% ipython --no-banner

In [1]: import numpy as np

In [2]: np.set_printoptions(precision=2, suppress=True, linewidth=140, legacy="1.25")

In [3]: feats = np.array([[-1, 2, -2, 1], [0, -3, -1, -2], [0, 0, 1, 3], [0, 0, 0, 1]])

In [4]: feats
Out[4]: 
array([[-1,  2, -2,  1],
       [ 0, -3, -1, -2],
       [ 0,  0,  1,  3],
       [ 0,  0,  0,  1]])

In [5]: A2 = feats / np.linalg.norm(feats, axis=1, keepdims=True)

In [6]: G = A2 @ A2.T

In [7]: (np.abs(G) > 0.9).astype(int)
Out[7]: 
array([[1, 0, 0, 0],
       [0, 1, 0, 0],
       [0, 0, 1, 1],
       [0, 0, 1, 1]])

In [8]: G[2]
Out[8]: array([ 0.1 , -0.59,  1.  ,  0.95])

In [9]: evals, vecs = np.linalg.eig(feats)

In [10]: np.sort(np.linalg.eigvals(np.linalg.inv(feats)))
Out[10]: array([-1.  , -0.33,  1.  ,  1.  ])

In [11]: np.sort(np.linalg.eigvals(feats @ feats))
Out[11]: array([1., 1., 1., 9.])

In [12]: evals
Out[12]: array([-1., -3.,  1.,  1.])

In [13]: np.prod(evals)
Out[13]: 3.0

In [14]: (feats - feats.T) / 2
Out[14]: 
array([[ 0. ,  1. , -1. ,  0.5],
       [-1. ,  0. , -0.5, -1. ],
       [ 1. ,  0.5,  0. ,  1.5],
       [-0.5,  1. , -1.5,  0. ]])

In [15]: np.trace(feats)
Out[15]: -2

In [16]: feats @ feats
Out[16]: 
array([[  1,  -8,  -2, -10],
       [  0,   9,   2,   1],
       [  0,   0,   1,   6],
       [  0,   0,   0,   1]])

In [17]: round(np.abs(np.linalg.eigvals(feats)).max(), 2)
Out[17]: 3.0

In [18]: np.sort(np.linalg.eigvals(feats))
Out[18]: array([-3., -1.,  1.,  1.])

In [19]: np.linalg.matrix_power(feats - np.diag(np.diag(feats)), 4)
Out[19]: 
array([[0, 0, 0, 0],
       [0, 0, 0, 0],
       [0, 0, 0, 0],
       [0, 0, 0, 0]])

In [20]: feats @ feats
Out[20]: 
array([[  1,  -8,  -2, -10],
       [  0,   9,   2,   1],
       [  0,   0,   1,   6],
       [  0,   0,   0,   1]])

In [21]: np.prod(np.diag(feats)), round(float(np.linalg.det(feats)), 2)
Out[21]: (3, 3.0)

In [22]: [int(np.linalg.matrix_rank(np.linalg.matrix_power(feats, p))) for p in range(1, 5)]
Out[22]: [4, 4, 4, 4]

In [23]: X = np.load("dump.npy")

In [24]: X
Out[24]: 
array([[10, 30, 22,  3],
       [10, 26, 20,  3],
       [17, 18, 11,  3],
       [ 3, 12,  6,  3],
       [22, 26, 14,  3],
       [10, 30, 19,  3],
       [20, 20, 15,  3],
       [ 4, 10,  6,  3],
       [22, 24, 16,  3],
       [33, 36, 27,  3],
       [26, 34, 22,  3],
       [ 8, 12, 11,  3],
       [25, 38, 23,  3],
       [24, 20, 10,  3],
       [31, 46, 30,  3],
       [28, 32, 20,  3],
       [15, 28, 17,  3],
       [15, 20, 13,  3],
       [25, 44, 29,  3],
       [25, 34, 18,  3],
       [30, 36, 27,  3],
       [21, 30, 24,  3],
       [20, 28, 22,  3],
       [29, 44, 30,  3],
       [12, 28, 23,  3],
       [ 9, 30, 21,  3]])

In [25]: vec = np.array([-2, -2, 0, 2])

In [26]: rhs = X @ vec

In [27]: np.round(np.linalg.pinv(X) @ X, 2) + 0
Out[27]: 
array([[1., 0., 0., 0.],
       [0., 1., 0., 0.],
       [0., 0., 1., 0.],
       [0., 0., 0., 1.]])

In [28]: rng = np.random.default_rng(297809)

In [29]: rhs = rhs + 0.02 * rng.normal(size=26)

In [30]: rhs
Out[30]: 
array([ -74.01,  -66.03,  -63.99,  -23.97,  -89.98,  -73.99,  -74.01,  -21.99,  -85.96, -131.99, -114.02,  -33.97, -120.  ,  -82.  ,
       -148.  , -114.01,  -79.99,  -64.04, -131.99, -111.99, -126.03,  -96.01,  -89.99, -140.  ,  -73.99,  -71.99])

In [31]: coef, *_ = np.linalg.lstsq(X, rhs)

In [32]: np.round(X.T @ (rhs - X @ coef), 2) + 0
Out[32]: array([0., 0., 0., 0.])

In [33]: coef.round()
Out[33]: array([-2., -2., -0.,  2.])

In [34]: [round(float(np.linalg.norm(np.linalg.solve(X.T @ X + lam * np.eye(4), X.T @ rhs))), 2) for lam in (0, 1, 10, 100)]
Out[34]: [3.47, 3.41, 3.06, 2.55]

In [35]: round(np.linalg.norm(rhs - X @ coef), 2)
Out[35]: 0.09
